% python3 -q
>>> import numpy as np
>>> np.set_printoptions(precision=1, suppress=True, linewidth=140)
>>> X = np.array([[1.2, 1.6, -1.1], [1.2, 0.1, 0.3], [-0.8, 1.8, -1.1]])
>>> X
array([[ 1.2,  1.6, -1.1],
       [ 1.2,  0.1,  0.3],
       [-0.8,  1.8, -1.1]])
>>> P = np.triu(np.array([[1, 1, 1], [-1, 1, 1], [1, 1, 2]]), 1) + np.eye(3)
>>> out = P @ X @ np.linalg.inv(P)
>>> out
array([[ 1.6,  1.9, -5.4],
       [ 0.4,  1.5, -2.7],
       [-0.8,  2.6, -2.9]])
>>> np.round(np.linalg.det(out), 1)
np.float64(-1.5)
>>> P @ X - X @ P
array([[ 0.4,  0.7, -3.6],
       [-0.8,  0.6, -2.4],
       [ 0. ,  0.8, -1. ]])
>>> print(np.linalg.matrix_rank(out))
3
>>> data = 4 * np.eye(3) + np.ones((3, 3))
>>> print(data)
[[5. 1. 1.]
 [1. 5. 1.]
 [1. 1. 5.]]
>>> # symmetric
>>> out = np.array([[-3, -1], [-2, -1], [0, 1]])
>>> np.linalg.matrix_rank(data @ out)
np.int64(2)
>>> np.vstack([data, out.T]).shape
(5, 3)
>>> np.einsum("ik,kj->ij", data, out)
array([[-17.,  -5.],
       [-13.,  -5.],
       [ -5.,   3.]])
>>> np.einsum("ij->j", data)
array([7., 7., 7.])
>>> np.einsum("ik,kj->ji", data, out)
array([[-17., -13.,  -5.],
       [ -5.,  -5.,   3.]])
>>> data @ out
array([[-17.,  -5.],
       [-13.,  -5.],
       [ -5.,   3.]])
>>> out.T @ data.T
array([[-17., -13.,  -5.],
       [ -5.,  -5.,   3.]])
>>> L = np.linalg.cholesky(data)
>>> np.round(np.prod(np.diag(L)) ** 2, 1), np.round(np.linalg.det(data), 1)
(np.float64(112.0), np.float64(112.0))
>>> np.linalg.eigvalsh(data).min() > 0
np.True_
>>> L @ L.T
array([[5., 1., 1.],
       [1., 5., 1.],
       [1., 1., 5.]])
>>> print(L)
[[2.2 0.  0. ]
 [0.4 2.2 0. ]
 [0.4 0.4 2.2]]
>>> data / np.sqrt(np.outer(np.diag(data), np.diag(data)))
array([[1. , 0.2, 0.2],
       [0.2, 1. , 0.2],
       [0.2, 0.2, 1. ]])
>>> out = np.linalg.inv(data)
>>> np.linalg.det(data) * out
array([[24., -4., -4.],
       [-4., 24., -4.],
       [-4., -4., 24.]])
